>>> import numpy as np
>>> np.set_printoptions(precision=1, suppress=True, linewidth=160)
>>> K = np.load("w.npy")
>>> K
array([[ 1, -4,  2],
       [ 2,  3,  8],
       [ 1, -4,  2]])
>>> Uu, sig, VT = np.linalg.svd(K)
>>> sig.round(1) + 0
array([8.9, 6.3, 0. ])
>>> A2 = Uu[:, :2] @ np.diag(sig[:2]) @ VT[:2]
>>> np.round(np.abs(K - A2).max(), 1)
np.float64(0.0)
>>> np.linalg.matrix_rank(A2)
np.int64(2)
>>> round(np.linalg.norm(K - A2) / np.linalg.norm(K), 1)
np.float64(0.0)
>>> f = np.array([-1, 3, -1])
>>> arr = np.array([np.roll(f, i) for i in range(3)])
>>> arr
array([[-1,  3, -1],
       [-1, -1,  3],
       [ 3, -1, -1]])
>>> print(np.allclose(arr @ arr.T, arr.T @ arr))
True
>>> np.fft.fft(arr[0])
array([ 1.+0.j , -2.-3.5j, -2.+3.5j])
>>> proj = np.triu(np.array([[0, -1, -2], [-3, -3, 2], [0, 3, -3]]), 1) + np.eye(3)
>>> A2 = proj @ arr @ np.linalg.inv(proj)
>>> A2
array([[ -6.,   0., -14.],
       [  5.,   2.,   7.],
       [  3.,   2.,   1.]])
>>> np.poly(A2)
array([  1.,   3.,  12., -16.])
>>> np.round(np.linalg.det(A2), 1)
np.float64(16.0)
>>> np.round(np.linalg.norm(K, 2) / np.linalg.norm(K), 1)
np.float64(0.8)
>>> np.linalg.matrix_rank(K, rtol=0.1)
np.int64(2)
>>> np.round(np.linalg.norm(arr[0] - arr[2]), 1)
np.float64(5.7)
>>> np.linalg.norm(arr, axis=1).argmax()
np.int64(0)
>>> print(np.linalg.norm(arr, axis=1))
[3.3 3.3 3.3]
>>> round(float(np.linalg.norm(arr[0], 1)), 1), round(float(np.linalg.norm(arr[0], np.inf)), 1)
(5.0, 3.0)
>>> X = np.load("a.npy")
>>> X
array([[0.2, 0.2, 0.3],
       [0.2, 0.2, 0.3],
       [0.3, 0.3, 0.6]])
>>> proj = np.triu(np.array([[-2, -2, 0], [-2, -3, 1], [3, -1, 1]]), 1) + np.eye(3)
>>> A2 = proj @ X @ np.linalg.inv(proj)
>>> np.linalg.matrix_rank(A2)
np.int64(1)
>>> A2
array([[-0.2, -0.6,  0.3],
       [ 0.6,  1.7, -0.7],
       [ 0.3,  1. , -0.5]])
>>> np.round(np.linalg.det(A2), 1)
np.float64(0.0)
>>> np.linalg.lstsq(A2[:-1].T, A2[-1])[2]
np.int32(1)
>>> np.allclose(A2[:-1].T @ np.linalg.lstsq(A2[:-1].T, A2[-1])[0], A2[-1])
True
>>> np.einsum("ii->", K)
np.int64(6)
>>> np.kron(np.eye(2, dtype=int), K)
array([[ 1, -4,  2,  0,  0,  0],
       [ 2,  3,  8,  0,  0,  0],
       [ 1, -4,  2,  0,  0,  0],
       [ 0,  0,  0,  1, -4,  2],
       [ 0,  0,  0,  2,  3,  8],
       [ 0,  0,  0,  1, -4,  2]])
>>> round(float(np.linalg.det(K[::-1])), 1)
0.0
>>> np.round(np.linalg.eigvals(K), 1) + 0
array([0.+0.j , 3.+6.3j, 3.-6.3j])
>>> np.einsum("ij,ji->", K, K)
np.int64(-62)
>>> A = np.load("dump.npy")
>>> A
array([[ 3.5,  0.9, -0.2],
       [ 3.2,  0.8,  0. ],
       [ 2.7,  0.5, -0.1],
       [ 2.7,  0.8,  0.4],
       [ 3. ,  0.8,  0.3],
       [ 3. ,  0.7,  0. ],
       [ 3.1,  0.8,  0.3],
       [ 2.6,  1. ,  0.3],
       [ 2.7,  0.7,  0. ],
       [-1.8, -1.3, -0.9],
       [-1.7, -1.3, -1. ],
       [-2.4, -1.1, -1.3],
       [-1.6, -1.2, -0.9],
       [-2.1, -0.8, -0.5],
       [-1.9, -1. , -1.3],
       [-2. , -0.8, -1.3],
       [-2.2, -1.1, -1.6],
       [-1.9, -1. , -1.1],
       [ 1.9,  1.6, -2.7],
       [ 2.4,  1.3, -3.3],
       [ 1.9,  1.7, -3.1],
       [ 2.6,  0.9, -2.8],
       [ 2.2,  1. , -3.4],
       [ 2.5,  0.6, -3.5],
       [ 1.7,  1.2, -2.6],
       [ 1.8,  1.2, -3.3],
       [ 2.4,  1.7, -2.9]])
>>> np.linalg.svd(A, compute_uv=False)
array([14.2,  8.9,  2.1])
>>> A[:, 3]
Traceback (most recent call last):
  File "<python-input-43>", line 1, in <module>
    A[:, 3]
    ~^^^^^^
IndexError: index 3 is out of bounds for axis 1 with size 3
>>> A - A[0]
array([[ 0. ,  0. ,  0. ],
       [-0.3, -0.1,  0.2],
       [-0.8, -0.4,  0.1],
       [-0.8, -0.1,  0.6],
       [-0.5, -0.1,  0.5],
       [-0.5, -0.2,  0.2],
       [-0.4, -0.1,  0.5],
       [-0.9,  0.1,  0.5],
       [-0.8, -0.2,  0.2],
       [-5.3, -2.2, -0.7],
       [-5.2, -2.2, -0.8],
       [-5.9, -2. , -1.1],
       [-5.1, -2.1, -0.7],
       [-5.6, -1.7, -0.3],
       [-5.4, -1.9, -1.1],
       [-5.5, -1.7, -1.1],
       [-5.7, -2. , -1.4],
       [-5.4, -1.9, -0.9],
       [-1.6,  0.7, -2.5],
       [-1.1,  0.4, -3.1],
       [-1.6,  0.8, -2.9],
       [-0.9,  0. , -2.6],
       [-1.3,  0.1, -3.2],
       [-1. , -0.3, -3.3],
       [-1.8,  0.3, -2.4],
       [-1.7,  0.3, -3.1],
       [-1.1,  0.8, -2.7]])
>>> print(np.unravel_index(np.abs(A).argmax(), A.shape))
(np.int64(0), np.int64(0))
>>> x0 = np.array([5, 0, 4])
>>> (x0 - X @ x0) @ (X @ x0)
np.float64(0.0)
>>> np.eye(3) - X
array([[ 0.8, -0.2, -0.3],
       [-0.2,  0.8, -0.3],
       [-0.3, -0.3,  0.4]])
>>> data = np.array([[-8.6, -9.6, 3.3],
...     [-4.2, -5.4, 0.7],
...     [-2.7, -3.6, -0.2],
...     [-1.0, -1.3, -0.7],
...     [-1.0, -1.3, -0.7],
...     [-0.7, -0.8, -0.6],
...     [-0.7, -0.8, -0.6],
...     [1.4, 1.1, 1.4],
...     [2.2, 1.6, 2.2],
...     [5.0, 3.1, 4.6],
...     [6.5, 3.8, 5.6]])
>>> Xs = data - data.mean(axis=1)
Traceback (most recent call last):
  File "<python-input-50>", line 1, in <module>
    Xs = data - data.mean(axis=1)
         ~~~~~^~~~~~~~~~~~~~~~~~~
ValueError: operands could not be broadcast together with shapes (11,3) (11,) 
>>> Xs = data - data.mean(axis=0)
>>> Uu, sig, VT = np.linalg.svd(Xs, full_matrices=False)
>>> np.abs(VT[0]).argmax()
np.int64(0)
>>> print((np.sign(Uu[:, 0]) == np.sign(Uu[0, 0])).astype(int))
[1 1 1 1 1 1 1 0 0 0 0]
>>> print(np.linalg.matrix_rank(Xs))
3
>>> VT[0] * np.sign(VT[0, np.abs(VT[0]).argmax()])
array([0.7, 0.7, 0.2])
>>> C2 = np.cov(data, rowvar=False)
>>> print(np.polyfit(data[:, 2], data[:, 0], 1))
[ 0.8 -1.5]
>>> C2
array([[17.5, 15.9,  4.3],
       [15.9, 15.1,  2.7],
       [ 4.3,  2.7,  5.2]])
>>> C2.shape
(3, 3)
>>> np.argwhere(np.triu(np.abs(np.corrcoef(data.T)) > 0.8, 1))
array([[0, 1]])
>>> Xs = (data - data.mean(axis=0)) / data.std(axis=0)
>>> Xs.std(axis=0)
array([1., 1., 1.])
>>> np.argwhere(np.abs(Xs) > 2)
array([[0, 0],
       [0, 1]])
>>> coef = np.linalg.lstsq(np.delete(Xs, 1, axis=1), Xs[:, 1])[0]
>>> coef
array([ 1.1, -0.2])
>>> print(np.round(1 - np.var(Xs[:, 1] - np.delete(Xs, 1, axis=1) @ coef), 1))
1.0
